>>> import numpy as np
>>> import numpy.linalg as la
>>> np.set_printoptions(suppress=True, linewidth=120)
>>> rd = lambda a: np.round(a, 2) + 0
>>> K = np.loadtxt("arr.csv", delimiter=",")
>>> print(K)
[[0. 0. 0. 0. 0. 0. 0. 0. 0. 0. 0. 0. 0. 0. 0.]
 [0. 1. 0. 0. 0. 0. 0. 0. 0. 0. 0. 0. 0. 0. 0.]
 [0. 0. 1. 0. 0. 0. 0. 0. 0. 0. 0. 0. 0. 0. 0.]
 [0. 0. 0. 1. 0. 0. 0. 0. 0. 0. 0. 0. 0. 0. 0.]
 [0. 0. 0. 0. 1. 0. 0. 0. 0. 0. 0. 0. 0. 0. 0.]
 [0. 0. 0. 0. 0. 2. 0. 0. 0. 0. 0. 0. 0. 0. 0.]
 [0. 0. 0. 0. 0. 0. 3. 0. 0. 0. 0. 0. 0. 0. 0.]
 [0. 0. 0. 0. 0. 0. 0. 3. 0. 0. 0. 0. 0. 0. 0.]
 [0. 0. 0. 0. 0. 0. 0. 0. 0. 0. 0. 0. 0. 0. 0.]
 [0. 0. 0. 0. 0. 0. 0. 0. 0. 1. 0. 0. 0. 0. 0.]
 [0. 0. 0. 0. 0. 0. 0. 0. 0. 0. 0. 0. 0. 0. 0.]
 [0. 0. 0. 0. 0. 0. 0. 0. 0. 0. 0. 2. 0. 0. 0.]
 [0. 0. 0. 0. 0. 0. 0. 0. 0. 0. 0. 0. 0. 0. 0.]
 [0. 0. 0. 0. 0. 0. 0. 0. 0. 0. 0. 0. 0. 0. 0.]
 [0. 0. 0. 0. 0. 0. 0. 0. 0. 0. 0. 0. 0. 0. 0.]]
>>> rk = la.matrix_rank(K)
>>> print(rk)
9
>>> ns = la.svd(K)[2][rk:].T
>>> print([int(la.matrix_rank(K[:i])) for i in range(1, len(K) + 1)])
[0, 1, 2, 3, 4, 5, 6, 7, 7, 8, 8, 9, 9, 9, 9]
>>> print(la.matrix_rank(K.T @ K), la.matrix_rank(K @ K.T))
9 9
>>> print([int(la.matrix_rank(K[:, :j + 1])) for j in range(15)])
[0, 1, 2, 3, 4, 5, 6, 7, 7, 8, 8, 9, 9, 9, 9]
>>> W0 = np.loadtxt("x.csv", delimiter=",")
>>> print(W0)
[[-2. -1.  1.  4.  4.  6. -7. -7.  9.  7. -6.  2.  1.  0.  0.]
 [ 7. -1.  8. -1. -7. -4. -7.  6.  1.  3.  7.  7. -2.  0.  0.]
 [-5.  1. -4. -7.  3.  5.  5. -7.  6. -7.  5.  5.  3.  0.  0.]
 [ 0.  0.  2. -6.  1. -7.  2.  8.  0. -1.  1.  2. -2.  0.  0.]
 [ 4.  8. -6. -7.  1. -9. -5.  9.  8.  1. -4. -7.  5.  0.  0.]
 [-5.  9.  9. -5.  7.  6. -2. -9. -3. -1.  3. -5.  6.  0.  0.]
 [-2.  5. -2. -4. -2. -3. -7.  6. -2.  3. -9.  1.  7.  0.  0.]
 [-4.  1. -7. -4.  3.  3. -6. -2. -7. -7.  0. -4.  4.  0.  0.]
 [-4.  5. -7. -4.  8. -5.  6. -6.  5.  9. -3.  5.  5.  0.  0.]
 [ 5.  0. -4.  1. -7. -8.  7.  8.  2. -2. -3.  1.  1.  0.  0.]
 [ 2. -8.  5.  1. -1. -2. -7. -9. -3. -6.  2.  5.  9.  0.  0.]
 [ 6. -3.  5.  3.  1. -2. -7.  1. -3.  4.  1. -6. -5.  0.  0.]
 [-6. -5.  3. -2.  3. -3. -6. -5.  7. -5.  9.  4.  3.  0.  0.]
 [ 0.  0.  0.  0.  0.  0.  0.  0.  0.  0.  0.  0.  0.  2.  0.]
 [ 0.  0.  0.  0.  0.  0.  0.  0.  0.  0.  0.  0.  0.  0.  2.]]
>>> print(np.flatnonzero(la.matrix_power((W0 != 0) + (W0.T != 0) + np.eye(15), 15)[6]))
[ 0  1  2  3  4  5  6  7  8  9 10 11 12]
>>> print(rd(np.sort(la.eigvals(W0).real)))
[-14.94 -14.94 -10.33 -10.33  -3.38  -3.38  -1.39   1.39   1.39   2.     2.     3.2    6.82  16.45  16.45]
